$ python3 -q
>>> import numpy as np
>>> import numpy.linalg as la
>>> np.set_printoptions(suppress=True, linewidth=160)
>>> data = np.loadtxt("case2.csv", delimiter=",")
>>> data
array([[ -6.,  -5.,  -9.,   1.,  -6.,   6.],
       [ -3.,   4.,  -9.,   3.,   1.,  11.],
       [-12.,   6.,  -5.,  -2.,   8.,   4.],
       [-18.,  -2., -11.,   4.,  16.,  11.],
       [-18.,  -7., -20.,  -1.,  15.,   6.],
       [-10.,  -5., -14., -10.,  24.,  -2.],
       [-12.,  -6., -16., -13.,  24.,   0.],
       [ -7.,  -2., -25.,  -6.,  25.,   9.],
       [-12.,  -5., -30., -11.,  26.,   7.],
       [-16.,  -7., -28., -16.,  21.,   1.],
       [-19., -10., -22., -13.,  25.,  10.],
       [-26.,  -7., -14., -13.,  19.,   5.],
       [-34.,   1., -17., -10.,  27.,  -1.],
       [-34.,   8., -14., -15.,  18.,  -3.],
       [-31.,   8.,  -5., -11.,  22., -12.],
       [-31.,  17., -11., -12.,  17.,  -8.],
       [-26.,  14., -19.,  -4.,   9.,  -7.],
       [-31.,  20., -14.,   0.,   5.,   2.],
       [-25.,  12., -19.,  -8.,  12.,   1.],
       [-32.,  13., -11.,  -7.,  13.,  -7.],
       [-24.,  21., -14.,  -6.,  14., -16.],
       [-31.,  27., -22., -11.,  14., -20.],
       [-28.,  21., -30., -19.,   7., -13.],
       [-22.,  28., -26., -10.,  -2.,  -8.],
       [-30.,  34., -32., -18.,  -9.,  -1.],
       [-37.,  31., -41., -21., -14.,   4.],
       [-36.,  36., -45., -12.,  -6.,   3.],
       [-40.,  41., -40.,  -6.,   1.,  -5.],
       [-44.,  38., -38.,   1.,  -1.,  -3.],
       [-43.,  29., -36.,   7.,   8.,  -2.],
       [-52.,  26., -29.,   0.,  -1.,  -5.],
       [-59.,  21., -33.,  -7.,  -8.,  -9.],
       [-57.,  18., -28.,  -8.,  -1.,  -7.],
       [-53.,  21., -32.,  -2.,  -6.,   2.],
       [-58.,  12., -34.,   5., -13.,   8.],
       [-55.,   3., -39.,   3., -13.,   8.],
       [-61.,   8., -37.,  -1.,  -9.,  -1.],
       [-66.,  16., -41.,   5.,  -6.,   0.],
       [-71.,  17., -39.,  12., -10.,  -6.],
       [-71.,  15., -46.,  13.,  -2., -10.],
       [-72.,  14., -40.,   6.,  -7., -11.]])
>>> f = np.array([-2, 2, -1])
>>> np.convolve(data[28], f)
array([  88., -164.,  196., -116.,   42.,    3.,   -5.,    3.])
>>> out = np.array([[9, -9, 8],
...     [-7, 6, 7],
...     [6, 3, -2],
...     [-5, 2, -4],
...     [-7, 2, -4],
...     [0, 1, 0]])
>>> la.matrix_rank(np.vstack([data, out.T]))
np.int64(6)
>>> np.einsum("ij->j", data)
array([-1413.,   524., -1035.,  -213.,   257.,   -59.])
>>> np.einsum("ik,kj->ji", data, out)
array([[  -36.,  -131.,  -226.,  -346.,  -333.,  -257.,  -265.,  -344.,  -380.,  -330.,  -343.,  -337.,  -554.,  -497.,  -464.,  -523.,  -489.,  -538.,
         -467.,  -501.,  -515.,  -643.,  -533.,  -486.,  -547.,  -593.,  -744.,  -864.,  -888.,  -897.,  -817.,  -785.,  -760.,  -764.,  -744.,  -674.,
         -759.,  -935.,  -982., -1071.,  -967.],
       [   -7.,    43.,   145.,   168.,    94.,    44.,    46.,    23.,    25.,    29.,    79.,   167.,   294.,   315.,   322.,   350.,   264.,   369.,
          249.,   338.,   300.,   361.,   251.,   256.,   323.,   330.,   372.,   471.,   507.,   481.,   530.,   519.,   512.,   493.,   484.,   384.,
          465.,   565.,   622.,   603.,   599.],
       [  -45.,     6.,   -68.,  -216.,  -209.,  -143.,  -150.,   -96.,  -131.,  -141.,  -226.,  -253.,  -299.,  -200.,  -226.,  -127.,   -92.,  -100.,
          -94.,  -167.,   -49.,   -27.,    31.,   120.,   170.,   143.,   126.,    67.,   -10.,  -129.,  -172.,  -199.,  -238.,  -181.,  -280.,  -301.,
         -318.,  -330.,  -379.,  -415.,  -394.]])
>>> np.einsum("ij,ij->i", data, data)
array([ 215.,  237.,  289.,  842., 1035., 1001., 1181., 1420., 1915., 1787., 1839., 1476., 2276., 1974., 1799., 1868., 1379., 1586., 1339., 1581., 1701.,
       2891., 2704., 2112., 3486., 4664., 4806., 4943., 4835., 4103., 4247., 5205., 4471., 4318., 4922., 4797., 5237., 6354., 7131., 7655., 7186.])
